% python3 -q
>>> import numpy as np
>>> from numpy import linalg as LA
>>> np.set_printoptions(precision=3, suppress=True, linewidth=100)
>>> def tidy(a):
...     return np.round(a, 3) + 0
... 
>>> J = np.loadtxt("dump.csv", delimiter=",")
>>> J
array([[0., 0., 1., 0., 0., 1.],
       [0., 0., 1., 0., 0., 1.],
       [1., 1., 0., 0., 0., 1.],
       [0., 0., 0., 0., 0., 0.],
       [0., 0., 0., 0., 0., 0.],
       [1., 1., 1., 0., 0., 0.]])
>>> np.allclose(J[:-1].T @ LA.lstsq(J[:-1].T, J[-1])[0], J[-1])
False
>>> LA.lstsq(J[:-1].T, J[-1])[2]
np.int32(2)
>>> W0 = np.load("w.npy")
>>> W0
array([[-5, -5,  0,  0,  0,  0],
       [ 1,  4,  0,  0,  0,  0],
       [ 6,  5,  0,  0,  0,  0],
       [ 0,  0, -5, -5,  0,  0],
       [ 0,  0,  1,  4,  0,  0],
       [ 0,  0,  6,  5,  0,  0],
       [ 0,  0,  0,  0, -5, -5],
       [ 0,  0,  0,  0,  1,  4],
       [ 0,  0,  0,  0,  6,  5]])
>>> W0.sum(axis=0)
array([2, 4, 2, 4, 2, 4])
>>> np.abs(W0).max()
np.int64(6)
>>> np.diff(W0, axis=0)
array([[ 6,  9,  0,  0,  0,  0],
       [ 5,  1,  0,  0,  0,  0],
       [-6, -5, -5, -5,  0,  0],
       [ 0,  0,  6,  9,  0,  0],
       [ 0,  0,  5,  1,  0,  0],
       [ 0,  0, -6, -5, -5, -5],
       [ 0,  0,  0,  0,  6,  9],
       [ 0,  0,  0,  0,  5,  1]])
>>> tidy(LA.svd(W0, compute_uv=False))
array([11.092, 11.092, 11.092,  2.228,  2.228,  2.228])
>>> tidy(LA.norm(W0))
np.float64(19.596)
>>> rng = np.random.default_rng(605772)
>>> Y = W0 + rng.integers(-2, 3, (9, 3)) @ rng.integers(-2, 3, (3, 6))
>>> Y
array([[-11,   1,  -4,   2,  -8,  -2],
       [ -2,   5,   2,  -6,  -2,   0],
       [  8,   1,   4,  -4,   4,   0],
       [  5,  -4,  -3,  -5,   6,   2],
       [ -2,   4,  -3,   8,  -4,   0],
       [  1,  -1,   8,   1,   2,   2],
       [ -1,   2,  -2,   2,  -7,  -5],
       [ -4,   0,   0,   2,  -3,  -2],
       [  4,  -3,   0,   4,  10,   5]])
>>> Y - W0
array([[-6,  6, -4,  2, -8, -2],
       [-3,  1,  2, -6, -2,  0],
       [ 2, -4,  4, -4,  4,  0],
       [ 5, -4,  2,  0,  6,  2],
       [-2,  4, -4,  4, -4,  0],
       [ 1, -1,  2, -4,  2,  2],
       [-1,  2, -2,  2, -2,  0],
       [-4,  0,  0,  2, -4, -6],
       [ 4, -3,  0,  4,  4,  0]])
>>> r0 = np.array([0, 0, 3])
>>> np.array([np.convolve(row, r0, "same") for row in J])
array([[0., 0., 0., 3., 0., 0.],
       [0., 0., 0., 3., 0., 0.],
       [0., 3., 3., 0., 0., 0.],
       [0., 0., 0., 0., 0., 0.],
       [0., 0., 0., 0., 0., 0.],
       [0., 3., 3., 3., 0., 0.]])
>>> np.correlate(J[4], J[0], "full")
array([0., 0., 0., 0., 0., 0., 0., 0., 0., 0., 0.])
>>> np.cross(J[4, :3], J[0, :3])
array([0., 0., 0.])
